In [1]: import numpy as np

In [2]: import numpy.linalg as la

In [3]: np.set_printoptions(precision=2, suppress=True, linewidth=100, legacy="1.25")

In [4]: u = np.array([-2, -2, 0, -2, 2, -1, 1, 2, -2, 0, 2, 1, -2, -1])

In [5]: v = np.array([8, 3, 5, 0, -9, -5, 4, 3, -2, 2, 3])

In [6]: feats = np.outer(u, v)

In [7]: feats
Out[7]: 
array([[-16,  -6, -10,   0,  18,  10,  -8,  -6,   4,  -4,  -6],
       [-16,  -6, -10,   0,  18,  10,  -8,  -6,   4,  -4,  -6],
       [  0,   0,   0,   0,   0,   0,   0,   0,   0,   0,   0],
       [-16,  -6, -10,   0,  18,  10,  -8,  -6,   4,  -4,  -6],
       [ 16,   6,  10,   0, -18, -10,   8,   6,  -4,   4,   6],
       [ -8,  -3,  -5,   0,   9,   5,  -4,  -3,   2,  -2,  -3],
       [  8,   3,   5,   0,  -9,  -5,   4,   3,  -2,   2,   3],
       [ 16,   6,  10,   0, -18, -10,   8,   6,  -4,   4,   6],
       [-16,  -6, -10,   0,  18,  10,  -8,  -6,   4,  -4,  -6],
       [  0,   0,   0,   0,   0,   0,   0,   0,   0,   0,   0],
       [ 16,   6,  10,   0, -18, -10,   8,   6,  -4,   4,   6],
       [  8,   3,   5,   0,  -9,  -5,   4,   3,  -2,   2,   3],
       [-16,  -6, -10,   0,  18,  10,  -8,  -6,   4,  -4,  -6],
       [ -8,  -3,  -5,   0,   9,   5,  -4,  -3,   2,  -2,  -3]])

In [8]: r = la.matrix_rank(feats)

In [9]: r
Out[9]: 1

In [10]: ns = la.svd(feats)[2][r:].T

In [11]: [int(la.matrix_rank(feats[:, :j + 1])) for j in range(11)]
Out[11]: [1, 1, 1, 1, 1, 1, 1, 1, 1, 1, 1]

In [12]: np.allclose(feats @ ns, 0)
Out[12]: True

In [13]: ns.shape
Out[13]: (11, 10)

In [14]: la.matrix_rank(feats.T @ feats), la.matrix_rank(feats @ feats.T)
Out[14]: (1, 1)
